% python3 -q
>>> import numpy as np
>>> from numpy import linalg as LA
>>> np.set_printoptions(precision=1, suppress=True, linewidth=200)
>>> def tidy(a):
...     return np.round(a, 1) + 0
... 
>>> feats = np.array([[1.1, 1.1, 0.8, 1.4, 0.4, -0.8, -1.4, -36.0],
...     [-1.0, -0.5, 0.1, -0.3, -0.6, 1.4, -1.2, -16.0],
...     [-1.3, 0.1, -1.3, 1.2, 0.7, 1.3, 0.6, -16.0],
...     [-0.2, -1.0, -0.6, 1.0, -1.0, -0.7, 0.2, 4.0],
...     [0.3, 0.7, 0.5, 0.5, -0.2, -1.2, 1.1, -6.0],
...     [-0.1, 0.1, -0.3, 0.0, 2.2, -0.6, 1.3, -4.0]])
>>> x = np.array([1, 2, 2, 2, 2, 2, 2, 1])
>>> a = np.maximum(feats @ x, 0)
>>> tidy(np.tanh(feats @ x))
array([-1. , -1. , -1. , -0.4, -1. ,  0.9])
>>> feats * (a > 1e-9)[:, None]
array([[ 0. ,  0. ,  0. ,  0. ,  0. , -0. , -0. , -0. ],
       [-0. , -0. ,  0. , -0. , -0. ,  0. , -0. , -0. ],
       [-0. ,  0. , -0. ,  0. ,  0. ,  0. ,  0. , -0. ],
       [-0. , -0. , -0. ,  0. , -0. , -0. ,  0. ,  0. ],
       [ 0. ,  0. ,  0. ,  0. , -0. , -0. ,  0. , -0. ],
       [-0.1,  0.1, -0.3,  0. ,  2.2, -0.6,  1.3, -4. ]])
>>> Y = feats / np.sqrt((feats ** 2).mean(axis=1, keepdims=True))
>>> tidy(Y[2])
array([-0.2,  0. , -0.2,  0.2,  0.1,  0.2,  0.1, -2.8])
>>> LA.matrix_rank(Y) == LA.matrix_rank(feats)
np.True_
>>> r0, g = feats[4], feats[5]
>>> r0 @ g
np.float64(25.6)
>>> pr = (r0 @ g) / (r0 @ r0) * r0
>>> tidy(LA.norm(r0 + g) ** 2 + LA.norm(r0 - g) ** 2)
np.float64(125.5)
>>> tidy((g - pr) @ r0)
np.float64(0.0)
>>> gram = feats.T @ feats
>>> tidy(np.trace(gram)), tidy((feats ** 2).sum())
(np.float64(1911.0), np.float64(1911.0))
>>> tidy(np.diag(gram))
array([   4. ,    3. ,    3. ,    4.7,    6.9,    6.6,    6.7, 1876. ])
>>> tidy(LA.svd(feats, compute_uv=False) ** 2)
array([1880.9,   12.3,   10.6,    4.9,    1.3,    0.9])
>>> (feats @ feats.T).shape
(6, 6)
>>> tidy(LA.eigvalsh(gram)[::-1])
array([1880.9,   12.3,   10.6,    4.9,    1.3,    0.9,    0. ,    0. ])
>>> Y = feats / LA.norm(feats, axis=1, keepdims=True)
>>> gram = Y @ Y.T
>>> (np.abs(gram) > 0.9).astype(int)
array([[1, 1, 1, 0, 1, 0],
       [1, 1, 1, 0, 1, 0],
       [1, 1, 1, 0, 1, 0],
       [0, 0, 0, 1, 0, 0],
       [1, 1, 1, 0, 1, 0],
       [0, 0, 0, 0, 0, 1]])
>>> tidy(np.degrees(np.arccos(np.clip(gram[1, 4], -1, 1))))
np.float64(25.0)
>>> tidy(gram[1])
array([ 1. ,  1. ,  1. , -0.9,  0.9,  0.8])
>>> tidy(LA.norm(Y, axis=1))
array([1., 1., 1., 1., 1., 1.])
>>> K = np.load("sample17.npy")
>>> tidy(K)
array([[ 0.9, -0.2, -0.2,  0. ,  0.1, -0.1],
       [-0.2,  0.6, -0.4,  0. ,  0.1, -0.2],
       [-0.2, -0.4,  0.7,  0. ,  0.1, -0.2],
       [ 0. ,  0. ,  0. ,  1. ,  0. ,  0. ],
       [ 0.1,  0.1,  0.1,  0. ,  1. ,  0.1],
       [-0.1, -0.2, -0.2,  0. ,  0.1,  0.9]])
>>> # a projection of rank 5
>>> x = np.array([-3, -2, 3, 1, 2, 1])
>>> tidy(LA.eigvalsh(2 * K - np.eye(6)))
array([-1.,  1.,  1.,  1.,  1.,  1.])
>>> tidy(K @ x)
array([-2.7, -1.4,  3.5,  1. ,  1.8,  1.2])
>>> left, sig, Vh = LA.svd(K)
>>> V = Vh[:(sig > 1e-8).sum()]
>>> rng = np.random.default_rng(2778)
>>> x = K[3] + 4 * K[5] + rng.integers(2) * np.eye(6)[3]
>>> tidy(x)
array([-0.4, -0.7, -0.6,  1.1,  0.2,  3.7])
>>> np.allclose(V.T @ V @ x, x)
True
>>> tidy(V.T @ V)
array([[ 0.9, -0.2, -0.2,  0. ,  0.1, -0.1],
       [-0.2,  0.6, -0.4,  0. ,  0.1, -0.2],
       [-0.2, -0.4,  0.7,  0. ,  0.1, -0.2],
       [ 0. ,  0. ,  0. ,  1. ,  0. ,  0. ],
       [ 0.1,  0.1,  0.1,  0. ,  1. ,  0.1],
       [-0.1, -0.2, -0.2,  0. ,  0.1,  0.9]])
>>> LA.matrix_rank(np.vstack([K, x]))
np.int64(5)
>>> J = np.load("arr.npy")
>>> J
array([[ 1. , -0.2,  2.9,  3.1,  2.8],
       [ 1.1, -0.1,  2.9,  3. ,  2.9],
       [ 1. , -0.2,  2.9,  3.2,  3. ],
       [ 1. ,  0. ,  3.1,  2.7,  3.1],
       [ 1.1,  0.1,  2.8,  3. ,  3. ],
       [ 1.1,  0. ,  3. ,  3. ,  3.1],
       [ 1.1,  0.1,  3. ,  3.1,  2.9],
       [ 0.8,  0. ,  2.9,  3. ,  2.8],
       [ 1.1,  0. ,  3. ,  3. ,  3. ],
       [-0.1,  3.1,  1. ,  2. ,  0.9],
       [ 0.3,  3. ,  0.9,  2.1,  1.1],
       [-0.1,  3. ,  1.2,  2. ,  0.8],
       [-0.1,  3. ,  0.8,  2.1,  0.9],
       [ 0. ,  3. ,  1. ,  2. ,  1. ],
       [-0.1,  2.9,  1.1,  1.9,  0.9],
       [ 0. ,  2.8,  1.1,  1.9,  1.1],
       [ 0. ,  3.2,  1. ,  1.9,  0.9],
       [ 0.2,  2.7,  1. ,  2. ,  0.9]])
>>> gram = np.cov(J, rowvar=False)
>>> gram.shape
(5, 5)
>>> np.argsort(-J.std(axis=0).round(6), kind="stable")
array([1, 4, 2, 0, 3])
>>> tidy(np.median(J, axis=0))
array([0.6, 1.4, 2. , 2.4, 2. ])
>>> tidy(np.corrcoef(J.T))
array([[ 1., -1.,  1.,  1.,  1.],
       [-1.,  1., -1., -1., -1.],
       [ 1., -1.,  1.,  1.,  1.],
       [ 1., -1.,  1.,  1.,  1.],
       [ 1., -1.,  1.,  1.,  1.]])
>>> Y = J / LA.norm(J, axis=1, keepdims=True)
>>> gram = Y @ Y.T
>>> tidy(np.degrees(np.arccos(np.clip(gram[15, 0], -1, 1))))
np.float64(53.1)
>>> np.argwhere(np.triu(np.abs(gram) > 0.95, 1))
array([[ 0,  1],
       [ 0,  2],
       [ 0,  3],
       [ 0,  4],
       [ 0,  5],
       [ 0,  6],
       [ 0,  7],
       [ 0,  8],
       [ 1,  2],
       [ 1,  3],
       [ 1,  4],
       [ 1,  5],
       [ 1,  6],
       [ 1,  7],
       [ 1,  8],
       [ 2,  3],
       [ 2,  4],
       [ 2,  5],
       [ 2,  6],
       [ 2,  7],
       [ 2,  8],
       [ 3,  4],
       [ 3,  5],
       [ 3,  6],
       [ 3,  7],
       [ 3,  8],
       [ 4,  5],
       [ 4,  6],
       [ 4,  7],
       [ 4,  8],
       [ 5,  6],
       [ 5,  7],
       [ 5,  8],
       [ 6,  7],
       [ 6,  8],
       [ 7,  8],
       [ 9, 10],
       [ 9, 11],
       [ 9, 12],
       [ 9, 13],
       [ 9, 14],
       [ 9, 15],
       [ 9, 16],
       [ 9, 17],
       [10, 11],
       [10, 12],
       [10, 13],
       [10, 14],
       [10, 15],
       [10, 16],
       [10, 17],
       [11, 12],
       [11, 13],
       [11, 14],
       [11, 15],
       [11, 16],
       [11, 17],
       [12, 13],
       [12, 14],
       [12, 15],
       [12, 16],
       [12, 17],
       [13, 14],
       [13, 15],
       [13, 16],
       [13, 17],
       [14, 15],
       [14, 16],
       [14, 17],
       [15, 16],
       [15, 17],
       [16, 17]])
